$ python -q
>>> import numpy as np
>>> from numpy import linalg as LA
>>> np.set_printoptions(precision=3, suppress=True, linewidth=120)
>>> X = np.loadtxt("x.csv", delimiter=",")
>>> X
array([[-1., -3.,  2.,  3.,  3.],
       [-3.,  0.,  0., -1.,  1.],
       [ 0.,  0., -2.,  1.,  2.],
       [-2., -3., -2., -1., -3.],
       [ 2., -1., -1., -2., -3.]])
>>> f = np.array([0, -3, 2, -3, 2])
>>> A2 = X + np.outer(f, np.eye(5)[3])
>>> round(float(LA.det(A2) / LA.det(X)), 3), round(1 + LA.solve(X, f)[3], 3)
(0.565, np.float64(0.565))
>>> LA.matrix_rank(LA.inv(A2) - LA.inv(X), tol=1e-8)
np.int64(1)
>>> Q, Rm = LA.qr(X)
>>> np.round(Q @ Rm, 3) + 0
array([[-1., -3.,  2.,  3.,  3.],
       [-3.,  0.,  0., -1.,  1.],
       [ 0.,  0., -2.,  1.,  2.],
       [-2., -3., -2., -1., -3.],
       [ 2., -1., -1., -2., -3.]])
>>> round(np.trace(Q @ Q.T), 3)
np.float64(5.0)
>>> np.allclose(Rm.T @ Rm, X.T @ X)
True
>>> np.round(Q.T @ Q, 3) + 0
array([[1., 0., 0., 0., 0.],
       [0., 1., 0., 0., 0.],
       [0., 0., 1., 0., 0.],
       [0., 0., 0., 1., 0.],
       [0., 0., 0., 0., 1.]])
>>> np.round(abs(Rm[0, 0]), 3), round(LA.norm(X[:, 0]), 3)
(np.float64(4.243), np.float64(4.243))
>>> round(float(np.abs(LA.eigvals(X)).max()), 3)
4.725
>>> np.sort(np.abs(LA.eigvals(X)))
array([2.256, 2.256, 3.158, 4.725, 4.725])
>>> X @ X
array([[ 10.,  -9., -15.,  -7., -20.],
       [  7.,  11.,  -5., -10.,  -9.],
       [  2.,  -5.,   0.,  -7., -13.],
       [  7.,  12.,   5.,   2.,  -1.],
       [ -1.,   3.,  13.,  14.,  18.]])
>>> (X - X.T) / 2
array([[ 0. ,  0. ,  1. ,  2.5,  0.5],
       [ 0. ,  0. ,  0. ,  1. ,  1. ],
       [-1. ,  0. ,  0. ,  1.5,  1.5],
       [-2.5, -1. , -1.5,  0. , -0.5],
       [-0.5, -1. , -1.5,  0.5,  0. ]])
